In [1]: import numpy as np

In [2]: np.set_printoptions(suppress=True, linewidth=200)

In [3]: tidy = lambda a: np.round(a, 2) + 0

In [4]: X = np.loadtxt("arr.csv", delimiter=",")

In [5]: print(X)
[[0. 0. 0. 0. 0. 0. 0. 0. 0. 0.]
 [3. 3. 0. 0. 0. 0. 0. 0. 0. 0.]
 [1. 1. 1. 0. 0. 0. 0. 0. 0. 0.]
 [3. 3. 1. 2. 0. 0. 0. 0. 0. 0.]
 [0. 1. 0. 2. 1. 0. 0. 0. 0. 0.]
 [2. 2. 0. 3. 0. 2. 0. 0. 0. 0.]
 [1. 2. 1. 0. 1. 1. 1. 0. 0. 0.]
 [2. 0. 2. 0. 3. 1. 3. 2. 0. 0.]
 [3. 3. 2. 3. 1. 0. 2. 2. 3. 0.]
 [0. 1. 3. 1. 3. 1. 1. 0. 0. 1.]]

In [6]: # triangular: eigenvalues sit on the diagonal

In [7]: np.linalg.inv(X)
LinAlgError: Singular matrix


In [8]: print(np.prod(np.diag(X)), tidy(np.linalg.det(X)))
0.0 0.0

In [9]: print(tidy(np.sort(np.linalg.eigvals(X))))
[0. 1. 1. 1. 1. 2. 2. 2. 3. 3.]

In [10]: print(np.linalg.matrix_rank(X - X[0, 0] * np.eye(10)))
9

In [11]: left, sv, Vh = np.linalg.svd(X)

In [12]: V = Vh[:(sv > 1e-8).sum()]

In [13]: rng = np.random.default_rng(85262)

In [14]: x0 = X[9] + -1 * X[2] + rng.integers(2) * np.eye(10)[6]

In [15]: print(x0)
[-1.  0.  2.  1.  3.  1.  2.  0.  0.  1.]

In [16]: print(tidy(V.T @ V))
[[ 0.93  0.07  0.    0.   -0.07  0.    0.    0.17 -0.09  0.13]
 [ 0.07  0.93  0.    0.    0.07  0.    0.   -0.17  0.09 -0.13]
 [ 0.    0.    1.    0.    0.    0.    0.    0.    0.    0.  ]
 [ 0.    0.    0.    1.    0.    0.    0.    0.    0.    0.  ]
 [-0.07  0.07  0.    0.    0.93  0.    0.    0.17 -0.09  0.13]
 [ 0.    0.    0.    0.    0.    1.    0.    0.    0.    0.  ]
 [ 0.    0.    0.    0.    0.    0.    1.    0.    0.    0.  ]
 [ 0.17 -0.17  0.    0.    0.17  0.    0.    0.58  0.22 -0.33]
 [-0.09  0.09  0.    0.   -0.09  0.    0.    0.22  0.88  0.18]
 [ 0.13 -0.13  0.    0.    0.13  0.    0.   -0.33  0.18  0.73]]

In [17]: print(np.linalg.matrix_rank(np.vstack([X, x0])))
9

In [18]: print(tidy(np.linalg.norm(x0 - V.T @ V @ x0)))
0.0

In [19]: K = np.load("m.npy")

In [20]: print(K)
[[ 1  0  0  0  0  0  0]
 [-2  1  0  0  0  0  0]
 [ 1  3  1  0  0  0  0]
 [-3 -2 -1  1  0  0  0]
 [-2  0  2  3  1  0  0]
 [ 2 -1  0  1 -3  1  0]
 [ 1  3  1 -1  1 -1  1]]

In [21]: # triangular, det is the product of the diagonal

In [22]: W = np.array([[0, 3, 0, 2],
    ...:     [2, 2, 4, 8],
    ...:     [4, 3, 8, 3],
    ...:     [3, 4, 7, 4],
    ...:     [5, 0, 0, 1],
    ...:     [9, 4, 6, 9],
    ...:     [3, 7, 6, 2]])

In [23]: beta = np.array([0, 1, 0, 2])

In [24]: act = np.maximum(K @ W + beta, 0)

In [25]: print(np.linalg.matrix_rank(act))
4

In [26]: print((act > 0).astype(int))
[[0 1 0 1]
 [1 0 1 1]
 [1 1 1 1]
 [0 0 0 0]
 [1 1 1 1]
 [0 1 1 1]
 [1 1 1 1]]

In [27]: print(act)
[[ 0  4  0  4]
 [ 2  0  4  6]
 [10 13 20 31]
 [ 0  0  0  0]
 [22 13 37 17]
 [ 0 13  9  8]
 [ 6 12 13 21]]

In [28]: basis = np.array([[-1, 0], [-1, 3], [-2, 1], [1, 1]])

In [29]: print(act @ basis)
[[  0  16]
 [ -4  10]
 [-32  90]
 [  0   0]
 [-92  93]
 [-23  56]
 [-23  70]]

In [30]: print(tidy(np.linalg.norm(K[3], 1)), tidy(np.linalg.norm(K[3], np.inf)))
7.0 3.0

In [31]: print(tidy(np.linalg.norm(K, axis=1)))
[1.   2.24 3.32 3.87 4.24 4.   3.87]

In [32]: print(tidy(np.linalg.norm(K) ** 2 / np.linalg.norm(K, 2) ** 2))
2.17

In [33]: print(tidy(np.linalg.norm(K, "nuc")))
18.04

In [34]: print(np.allclose(X @ X.T, X.T @ X))
False

In [35]: print(X @ X)
[[ 0.  0.  0.  0.  0.  0.  0.  0.  0.  0.]
 [ 9.  9.  0.  0.  0.  0.  0.  0.  0.  0.]
 [ 4.  4.  1.  0.  0.  0.  0.  0.  0.  0.]
 [16. 16.  3.  4.  0.  0.  0.  0.  0.  0.]
 [ 9. 10.  2.  6.  1.  0.  0.  0.  0.  0.]
 [19. 19.  3. 12.  0.  4.  0.  0.  0.  0.]
 [10. 12.  2.  5.  2.  3.  1.  0.  0.  0.]
 [11. 13.  9.  9. 12.  7.  9.  4.  0.  0.]
 [35. 34. 17. 17. 12.  4. 14. 10.  9.  0.]
 [12. 17.  8. 12.  7.  4.  2.  0.  0.  1.]]

In [36]: print((X + X.T) / 2)
[[0.  1.5 0.5 1.5 0.  1.  0.5 1.  1.5 0. ]
 [1.5 3.  0.5 1.5 0.5 1.  1.  0.  1.5 0.5]
 [0.5 0.5 1.  0.5 0.  0.  0.5 1.  1.  1.5]
 [1.5 1.5 0.5 2.  1.  1.5 0.  0.  1.5 0.5]
 [0.  0.5 0.  1.  1.  0.  0.5 1.5 0.5 1.5]
 [1.  1.  0.  1.5 0.  2.  0.5 0.5 0.  0.5]
 [0.5 1.  0.5 0.  0.5 0.5 1.  1.5 1.  0.5]
 [1.  0.  1.  0.  1.5 0.5 1.5 2.  1.  0. ]
 [1.5 1.5 1.  1.5 0.5 0.  1.  1.  3.  0. ]
 [0.  0.5 1.5 0.5 1.5 0.5 0.5 0.  0.  1. ]]

In [37]: print(np.trace(X))
16.0
